In [1]: import numpy as np

In [2]: np.set_printoptions(precision=1, suppress=True, linewidth=120, legacy="1.25")

In [3]: data = np.array([[3, 1, 2, 1, 1, 1],
   ...:     [0, 1, 3, 2, 3, 1],
   ...:     [3, 1, 1, 0, 3, 3],
   ...:     [2, 3, 1, 3, 3, 0],
   ...:     [0, 3, 3, 2, 0, 1],
   ...:     [0, 0, 1, 3, 1, 0],
   ...:     [2, 1, 3, 2, 1, 1],
   ...:     [3, 0, 1, 3, 0, 1],
   ...:     [2, 3, 0, 1, 0, 3],
   ...:     [3, 1, 3, 0, 1, 2]])

In [4]: data[4] = data[9]

In [5]: data
Out[5]: 
array([[3, 1, 2, 1, 1, 1],
       [0, 1, 3, 2, 3, 1],
       [3, 1, 1, 0, 3, 3],
       [2, 3, 1, 3, 3, 0],
       [3, 1, 3, 0, 1, 2],
       [0, 0, 1, 3, 1, 0],
       [2, 1, 3, 2, 1, 1],
       [3, 0, 1, 3, 0, 1],
       [2, 3, 0, 1, 0, 3],
       [3, 1, 3, 0, 1, 2]])

In [6]: W = np.array([[0, 0, 2],
   ...:     [-2, -2, -3],
   ...:     [2, -3, 2],
   ...:     [-1, 2, 1],
   ...:     [0, -3, 3],
   ...:     [3, 1, 1]])

In [7]: c = np.array([-2, -3, 1])

In [8]: hid = np.maximum(data @ W + c, 0)

In [9]: hid
Out[9]: 
array([[ 2,  0, 13],
       [ 3,  0, 16],
       [ 7,  0, 18],
       [ 0,  0, 10],
       [ 8,  0, 15],
       [ 0,  0,  9],
       [ 3,  0, 14],
       [ 0,  1, 13],
       [ 0,  0,  0],
       [ 8,  0, 15]])

In [10]: (hid > 0).astype(int)
Out[10]: 
array([[1, 0, 1],
       [1, 0, 1],
       [1, 0, 1],
       [0, 0, 1],
       [1, 0, 1],
       [0, 0, 1],
       [1, 0, 1],
       [0, 1, 1],
       [0, 0, 0],
       [1, 0, 1]])

In [11]: cent = np.array([[1, 1, -2], [-2, -2, -1], [2, -1, -1]])

In [12]: hid @ cent
Out[12]: 
array([[ 28, -11, -17],
       [ 35, -13, -22],
       [ 43, -11, -32],
       [ 20, -10, -10],
       [ 38,  -7, -31],
       [ 18,  -9,  -9],
       [ 31, -11, -20],
       [ 24, -15, -14],
       [  0,   0,   0],
       [ 38,  -7, -31]])

In [13]: W @ cent
Out[13]: 
array([[ 4, -2, -2],
       [-4,  5,  9],
       [12,  6, -3],
       [-3, -6, -1],
       [12,  3,  0],
       [ 3,  0, -8]])

In [14]: idx = hid[:, 1] > np.median(hid[:, 1])

In [15]: u = hid[idx].mean(axis=0) - hid[~idx].mean(axis=0)

In [16]: idx.astype(int)
Out[16]: array([0, 0, 0, 0, 0, 0, 0, 1, 0, 0])

In [17]: u
Out[17]: array([-3.4,  1. ,  0.8])

In [18]: ((hid - hid.mean(axis=0)) @ u > 0).astype(int)
Out[18]: array([1, 1, 0, 1, 0, 1, 1, 1, 1, 0])

In [19]: (((hid - hid.mean(axis=0)) @ u > 0) == idx).mean()
Out[19]: 0.4

In [20]: x0 = np.array([4, 0, 1, 3, 4, 4])

In [21]: y = data @ x0

In [22]: np.round(np.linalg.lstsq(data, y)[0], 1) + 0
Out[22]: array([4., 0., 1., 3., 4., 4.])

In [23]: np.round(np.linalg.pinv(data) @ data, 1) + 0
Out[23]: 
array([[1., 0., 0., 0., 0., 0.],
       [0., 1., 0., 0., 0., 0.],
       [0., 0., 1., 0., 0., 0.],
       [0., 0., 0., 1., 0., 0.],
       [0., 0., 0., 0., 1., 0.],
       [0., 0., 0., 0., 0., 1.]])

In [24]: y
Out[24]: array([25, 25, 37, 30, 27, 14, 25, 26, 23, 27])

In [25]: np.round(np.linalg.solve(data.T @ data, data.T @ y), 1) + 0
Out[25]: array([4., 0., 1., 3., 4., 4.])

In [26]: rng = np.random.default_rng(706)

In [27]: y = y + 0.1 * rng.normal(size=10)

In [28]: y
Out[28]: array([25. , 25. , 37. , 30. , 27.1, 14. , 25.1, 26.2, 22.9, 26.9])

In [29]: c, *_ = np.linalg.lstsq(data, y)

In [30]: c.round()
Out[30]: array([ 4., -0.,  1.,  3.,  4.,  4.])

In [31]: [round(float(np.linalg.norm(np.linalg.solve(data.T @ data + lam * np.eye(6), data.T @ y))), 2) for lam in (0, 1, 10, 100)]
Out[31]: [7.64, 7.3, 6.36, 4.06]
